$ python -q
>>> import numpy as np
>>> import numpy.linalg as la
>>> np.set_printoptions(precision=2, suppress=True, linewidth=140)
>>> rnd = lambda a: np.round(a, 2) + 0
>>> X = np.load("run1.npy")
>>> X
array([[3.05, 4.  , 1.  , 1.  ],
       [4.  , 3.05, 0.  , 2.  ],
       [4.  , 1.  , 3.05, 5.  ],
       [3.  , 4.  , 1.  , 1.05]])
>>> round(np.log10(la.cond(X)))
2
>>> rnd(np.abs(la.svd(X)[2][-1]))
array([0.6 , 0.38, 0.35, 0.61])
>>> la.cond(X) > 100
np.True_
>>> Q, r_ = la.qr(X)
>>> np.allclose(r_.T @ r_, X.T @ X)
True
>>> rnd(Q.T @ Q)
array([[1., 0., 0., 0.],
       [0., 1., 0., 0.],
       [0., 0., 1., 0.],
       [0., 0., 0., 1.]])
>>> rnd(np.trace(Q @ Q.T))
np.float64(4.0)
>>> rnd(np.abs(np.diag(r_)))
array([7.09, 3.14, 1.83, 0.07])
>>> rnd(Q)
array([[-0.43,  0.49, -0.25, -0.71],
       [-0.56, -0.05,  0.82,  0.01],
       [-0.56, -0.7 , -0.43,  0.  ],
       [-0.42,  0.51, -0.27,  0.7 ]])
>>> rnd(r_)
array([[-7.09, -5.7 , -2.57, -4.82],
       [ 0.  ,  3.14, -1.15, -2.6 ],
       [ 0.  ,  0.  , -1.83, -1.04],
       [ 0.  ,  0.  ,  0.  ,  0.07]])
>>> P = np.triu(np.array([[-2, -1, 0, 1], [-1, 0, -2, 0], [0, -1, -1, -2], [-2, -1, 0, -1]]), 1) + np.eye(4)
>>> out = P @ X @ la.inv(P)
>>> out
array([[  2.05,   7.  ,  16.  ,  30.  ],
       [ -4.  ,  -2.95, -12.  , -28.  ],
       [ -2.  ,  -9.  , -16.95, -29.  ],
       [  3.  ,   7.  ,  15.  ,  28.05]])
>>> rnd(la.det(out[::-1]))
np.float64(-2.85)
>>> rnd(la.det(2 * out)), rnd(la.det(out))
(np.float64(-45.58), np.float64(-2.85))
>>> rnd(np.poly(out))
array([  1.  , -10.2 ,   1.51,  56.92,  -2.85])
>>> rnd(la.eigvals(out).sum().real)
np.float64(10.2)
>>> data = np.load("out4.npy")
>>> data
array([[-2.88,  0.82, -0.18],
       [ 0.48,  0.23,  2.95],
       [ 2.81,  1.05, -0.13],
       [-2.2 ,  2.04,  0.12],
       [-1.69,  1.95,  1.53],
       [-1.42,  2.05,  1.66],
       [-0.52,  2.69,  1.21],
       [ 2.6 , -1.  ,  1.11],
       [ 1.41, -0.87, -2.5 ],
       [-0.97,  1.25,  2.55],
       [-2.17, -1.96, -0.69],
       [ 2.23, -1.92, -0.56],
       [ 0.39,  2.66,  1.34],
       [ 1.61, -2.13, -1.38],
       [-1.1 ,  0.65, -2.71],
       [ 1.07, -1.38, -2.44]])
>>> P = data @ la.solve(data.T @ data, data.T)
>>> rnd(P @ data[:, 2])
array([-0.18,  2.95, -0.13,  0.12,  1.53,  1.66,  1.21,  1.11, -2.5 ,  2.55, -0.69, -0.56,  1.34, -1.38, -2.71, -2.44])
>>> rnd(np.trace(P))
np.float64(3.0)
>>> rnd(np.diag(P))
array([0.17, 0.24, 0.31, 0.15, 0.11, 0.11, 0.17, 0.2 , 0.17, 0.15, 0.32, 0.13, 0.22, 0.11, 0.3 , 0.14])
>>> rnd(la.eigvalsh(P))
array([0., 0., 0., 0., 0., 0., 0., 0., 0., 0., 0., 0., 0., 1., 1., 1.])
>>> C = data[[6, 3]].astype(float)
>>> for _ in range(6):
...     labels = la.norm(data[:, None] - C, axis=-1).argmin(axis=1)
...     C = np.array([data[labels == j].mean(axis=0) for j in range(2)])
... 
>>> labels
array([0, 0, 1, 0, 0, 0, 0, 1, 1, 0, 1, 1, 0, 1, 1, 1])
>>> np.bincount(labels)
array([8, 8])
>>> rnd(C)
array([[-1.1 ,  1.71,  1.4 ],
       [ 1.06, -0.94, -1.16]])
>>> np.abs(C[1] - C[0]).argmax()
np.int64(1)
>>> rnd(C[1] - C[0])
array([ 2.16, -2.66, -2.56])
>>> out = np.array([[1, 1], [1, -1]])
>>> rng = np.random.default_rng(4306)
>>> m1 = np.kron(out, np.kron(out, out))[rng.permutation(8)][:3]
>>> m1
array([[ 1,  1, -1, -1,  1,  1, -1, -1],
       [ 1, -1,  1, -1, -1,  1, -1,  1],
       [ 1, -1,  1, -1,  1, -1,  1, -1]])
>>> out = m1[0, 0] * m1[1:] - np.outer(m1[1:, 0], m1[0])
>>> out
array([[ 0, -2,  2,  0, -2,  0,  0,  2],
       [ 0, -2,  2,  0,  0, -2,  2,  0]])
>>> m1[:, 0] / m1[0, 0]
array([1., 1., 1.])
>>> np.flatnonzero(~out.round(6).any(axis=1))
array([], dtype=int64)
